$ python -q
>>> import numpy as np
>>> np.set_printoptions(precision=3, suppress=True, linewidth=160, floatmode="fixed")
>>> J = np.load("case0.npy")
>>> print(J)
[[-1.200 -0.600 -1.000  1.527  0.500  0.000 -0.700]
 [ 1.000  1.500  1.000 -7.184 -2.400  0.300 -2.400]
 [ 1.000 -0.800  0.200  0.566  0.200 -0.100  0.500]
 [-0.700  0.400 -0.400 -2.170 -0.700  0.500  1.100]
 [ 0.600 -0.700  0.600  4.827  1.600  0.600 -0.100]
 [-0.400  0.900  0.100 -1.281 -0.400  0.500 -0.300]
 [-0.900 -0.700  1.700  3.934  1.300 -1.100 -0.900]
 [-0.300 -0.300  0.400  4.507  1.500 -1.300  2.900]
 [ 0.300 -0.100 -0.300  0.002  0.000  0.900 -1.000]
 [ 2.300  0.000 -0.700  1.814  0.600  0.600 -1.900]
 [-1.400 -0.500  0.400  2.288  0.800  0.000 -0.200]
 [-0.600 -1.900  0.600 -7.193 -2.400 -1.500  0.000]
 [ 0.000 -0.300  1.400  1.867  0.600  2.700 -1.200]
 [ 0.700 -0.200 -0.300 -4.277 -1.400  0.200  0.200]
 [-0.300  0.100  1.500 -2.385 -0.800  0.300 -0.800]
 [-0.300  0.600 -0.600  0.547  0.200 -0.600  1.200]
 [ 0.400 -0.100  0.500 -1.203 -0.400  1.300  0.200]
 [-1.800  1.600 -1.000  3.880  1.300  0.400  0.200]
 [ 0.500  0.900  0.000 -0.065  0.000 -1.900  0.800]
 [-1.000  1.300  0.800 -6.816 -2.300  0.700  0.000]
 [-0.700  1.800 -0.200 -2.388 -0.800 -0.600 -0.600]
 [-0.500 -0.300  1.200  3.629  1.200 -0.900  0.200]
 [ 0.600  1.000  0.300  0.283  0.100  0.900 -0.900]
 [-0.200 -0.200  2.300 -0.895 -0.300  0.600 -0.600]
 [ 1.300  0.100  4.100  1.178  0.400  1.000  0.200]
 [-0.300  0.800  1.400  2.684  0.900  0.300  1.200]
 [-0.400  0.600 -2.100  0.851  0.300  0.400 -0.200]
 [ 0.600 -0.300 -0.800  1.838  0.600 -0.200  1.600]
 [ 1.500 -1.700 -2.000  7.460  2.500 -0.200  0.600]
 [ 0.600 -2.200  0.500  4.222  1.400 -0.300 -0.700]]
>>> G = np.cov(J, rowvar=False)
>>> print(np.round(np.linalg.eigvalsh(G)[::-1], 3) + 0)
[14.520  1.692  1.248  1.001  0.637  0.466  0.000]
>>> print(np.argsort(-J.std(axis=0).round(6), kind="stable"))
[3 2 4 6 1 0 5]
>>> print(np.median(J, axis=0))
[-0.250 -0.100  0.350  0.708  0.250  0.300 -0.050]
>>> print(J.std(axis=0))
[0.902 0.965 1.226 3.520 1.174 0.901 1.039]
>>> basis = J[[10, 13]].astype(float)
>>> for _ in range(6):
...     labels = np.linalg.norm(J[:, None] - basis, axis=-1).argmin(axis=1)
...     basis = np.array([J[labels == j].mean(axis=0) for j in range(2)])
... 
>>> print(labels)
[0 1 0 1 0 1 0 0 0 0 0 1 0 1 1 0 1 0 0 1 1 0 0 1 0 0 0 0 0 0]
>>> print(np.abs(basis[1] - basis[0]).argmax())
3
>>> print(basis[1] - basis[0])
[-0.290  0.505  0.405 -5.971 -1.990  0.170 -0.400]
>>> arr = np.load("w.npy")
>>> print(arr)
[[ 0.469 -0.137  0.095  0.182  0.093  0.382 -0.132  0.126]
 [-0.137  0.774 -0.283 -0.045  0.029  0.161  0.133  0.172]
 [ 0.095 -0.283  0.124  0.127 -0.039 -0.044  0.006 -0.014]
 [ 0.182 -0.045  0.127  0.595 -0.179 -0.002  0.319  0.236]
 [ 0.093  0.029 -0.039 -0.179  0.112  0.161 -0.171 -0.035]
 [ 0.382  0.161 -0.044 -0.002  0.161  0.458 -0.181  0.126]
 [-0.132  0.133  0.006  0.319 -0.171 -0.181  0.310  0.122]
 [ 0.126  0.172 -0.014  0.236 -0.035  0.126  0.122  0.159]]
>>> f = np.array([1, 2])
>>> print(np.cross(arr[4, :3], arr[0, :3]))
[-0.003 -0.027 -0.027]
>>> print(np.correlate(arr[4], arr[0], "full"))
[ 0.012 -0.009  0.027  0.003  0.043 -0.052 -0.034  0.093 -0.023  0.017 -0.118  0.008  0.095 -0.075 -0.016]
>>> U, sig, VT = np.linalg.svd(arr)
>>> evecs = VT[:(sig > 1e-8).sum()]
>>> rng = np.random.default_rng(7493)
>>> vec = arr[1] + 4 * arr[5] + rng.integers(2) * np.eye(8)[3]
>>> print(vec)
[ 1.391  1.417 -0.460 -0.055  0.672  1.993 -0.590  0.678]
>>> print(np.linalg.matrix_rank(np.vstack([arr, vec])))
3
>>> print(np.diag(evecs.T @ evecs))
[0.469 0.774 0.124 0.595 0.112 0.458 0.310 0.159]
>>> vec = np.array([1, 1, 0, 0, 0, 0, 1, 2])
>>> print(np.linalg.eigvalsh(2 * arr - np.eye(8)))
[-1.000 -1.000 -1.000 -1.000 -1.000  1.000  1.000  1.000]
>>> print(arr @ vec)
[ 0.453  1.115 -0.211  0.928 -0.118  0.615  0.556  0.738]
>>> print(np.round(np.trace(arr), 3))
3.0
>>> w, evecs = np.linalg.eigh(arr)
>>> print(evecs @ np.diag(w) @ evecs.T)
[[ 0.469 -0.137  0.095  0.182  0.093  0.382 -0.132  0.126]
 [-0.137  0.774 -0.283 -0.045  0.029  0.161  0.133  0.172]
 [ 0.095 -0.283  0.124  0.127 -0.039 -0.044  0.006 -0.014]
 [ 0.182 -0.045  0.127  0.595 -0.179 -0.002  0.319  0.236]
 [ 0.093  0.029 -0.039 -0.179  0.112  0.161 -0.171 -0.035]
 [ 0.382  0.161 -0.044 -0.002  0.161  0.458 -0.181  0.126]
 [-0.132  0.133  0.006  0.319 -0.171 -0.181  0.310  0.122]
 [ 0.126  0.172 -0.014  0.236 -0.035  0.126  0.122  0.159]]
>>> print(np.round(np.linalg.svd(arr, compute_uv=False), 3) + 0)
[1.000 1.000 1.000 0.000 0.000 0.000 0.000 0.000]
>>> print(w.round(3) + 0)
[0.000 0.000 0.000 0.000 0.000 1.000 1.000 1.000]
>>> print(np.round(w.sum(), 3), round(np.trace(arr), 3))
3.0 3.0
>>> print(np.round(np.linalg.eigvalsh(arr @ arr), 3) + 0)
[0.000 0.000 0.000 0.000 0.000 1.000 1.000 1.000]
>>> print((w > 1e-8).sum(), (w < -1e-8).sum())
3 0
>>> print(np.argsort(-np.linalg.norm(arr, axis=0).round(6), kind="stable")[:3])
[1 3 0]
>>> print([round(float(x), 3) for x in np.linalg.svd(arr, compute_uv=False)[:3]])
[1.0, 1.0, 1.0]
>>> X = np.load("data.npy")
>>> print(X)
[[0 0 0 1 1 0 1 1 0 1 0 0]
 [0 0 0 0 0 0 0 0 0 0 0 0]
 [0 0 0 0 0 1 0 0 0 0 0 1]
 [1 0 0 0 1 0 1 1 0 1 0 0]
 [1 0 0 1 0 0 0 1 0 0 0 0]
 [0 0 1 0 0 0 0 0 1 0 0 0]
 [1 0 0 1 0 0 0 1 0 1 0 0]
 [1 0 0 1 1 0 1 0 0 1 0 0]
 [0 0 0 0 0 1 0 0 0 0 0 1]
 [1 0 0 1 0 0 1 1 0 0 0 0]
 [0 0 0 0 0 0 0 0 0 0 0 1]
 [0 0 1 0 0 0 0 0 1 0 1 0]]
>>> print([round(float(x), 3) for x in np.linalg.svd(X, compute_uv=False)[:3]])
[4.428, 2.136, 2.136]
>>> print(round(np.linalg.norm(X, 2) / np.linalg.norm(X), 3))
0.738
>>> print(np.linalg.matrix_rank(X, rtol=0.1))
9
>>> print(np.linalg.cond(X) > 100)
True
>>> r = np.linalg.matrix_rank(arr)
>>> print(r)
3
>>> null = np.linalg.svd(arr)[2][r:].T
>>> print([int(np.linalg.matrix_rank(arr[:i])) for i in range(1, len(arr) + 1)])
[1, 2, 3, 3, 3, 3, 3, 3]
>>> print([int(np.linalg.matrix_rank(np.delete(arr, i, axis=0))) for i in range(8)])
[3, 3, 3, 3, 3, 3, 3, 3]
>>> print(np.trace(X))
0
>>> print(X @ X)
[[5 0 0 4 2 0 3 4 0 3 0 0]
 [0 0 0 0 0 0 0 0 0 0 0 0]
 [0 0 2 0 0 0 0 0 2 0 1 0]
 [4 0 0 5 2 0 3 4 0 3 0 0]
 [2 0 0 2 3 0 3 2 0 3 0 0]
 [0 0 0 0 0 2 0 0 0 0 0 2]
 [3 0 0 3 3 0 4 3 0 3 0 0]
 [4 0 0 4 2 0 3 5 0 3 0 0]
 [0 0 2 0 0 0 0 0 2 0 1 0]
 [3 0 0 3 3 0 3 3 0 4 0 0]
 [0 0 1 0 0 0 0 0 1 0 1 0]
 [0 0 0 0 0 2 0 0 0 0 0 3]]
>>> print(np.allclose(X, X.T))
True
>>> print(np.linalg.matrix_power(X, 4))
[[79  0  0 78 50  0 66 78  0 66  0  0]
 [ 0  0  0  0  0  0  0  0  0  0  0  0]
 [ 0  0  9  0  0  0  0  0  9  0  5  0]
 [78  0  0 79 50  0 66 78  0 66  0  0]
 [50  0  0 50 39  0 48 50  0 48  0  0]
 [ 0  0  0  0  0  8  0  0  0  0  0 10]
 [66  0  0 66 48  0 61 66  0 60  0  0]
 [78  0  0 78 50  0 66 79  0 66  0  0]
 [ 0  0  9  0  0  0  0  0  9  0  5  0]
 [66  0  0 66 48  0 60 66  0 61  0  0]
 [ 0  0  5  0  0  0  0  0  5  0  3  0]
 [ 0  0  0  0  0 10  0  0  0  0  0 13]]
>>> print((X + X.T) / 2)
[[0.000 0.000 0.000 1.000 1.000 0.000 1.000 1.000 0.000 1.000 0.000 0.000]
 [0.000 0.000 0.000 0.000 0.000 0.000 0.000 0.000 0.000 0.000 0.000 0.000]
 [0.000 0.000 0.000 0.000 0.000 1.000 0.000 0.000 0.000 0.000 0.000 1.000]
 [1.000 0.000 0.000 0.000 1.000 0.000 1.000 1.000 0.000 1.000 0.000 0.000]
 [1.000 0.000 0.000 1.000 0.000 0.000 0.000 1.000 0.000 0.000 0.000 0.000]
 [0.000 0.000 1.000 0.000 0.000 0.000 0.000 0.000 1.000 0.000 0.000 0.000]
 [1.000 0.000 0.000 1.000 0.000 0.000 0.000 1.000 0.000 1.000 0.000 0.000]
 [1.000 0.000 0.000 1.000 1.000 0.000 1.000 0.000 0.000 1.000 0.000 0.000]
 [0.000 0.000 0.000 0.000 0.000 1.000 0.000 0.000 0.000 0.000 0.000 1.000]
 [1.000 0.000 0.000 1.000 0.000 0.000 1.000 1.000 0.000 0.000 0.000 0.000]
 [0.000 0.000 0.000 0.000 0.000 0.000 0.000 0.000 0.000 0.000 0.000 1.000]
 [0.000 0.000 1.000 0.000 0.000 0.000 0.000 0.000 1.000 0.000 1.000 0.000]]
>>> np.linalg.determinant(X)
Traceback (most recent call last):
  File "<python-input-55>", line 1, in <module>
    np.linalg.determinant(X)
    ^^^^^^^^^^^^^^^^^^^^^
AttributeError: module 'numpy.linalg' has no attribute 'determinant'
>>> print(round(np.linalg.det(X), 3))
0.0
>>> print(np.allclose(X @ X.T, X.T @ X))
True
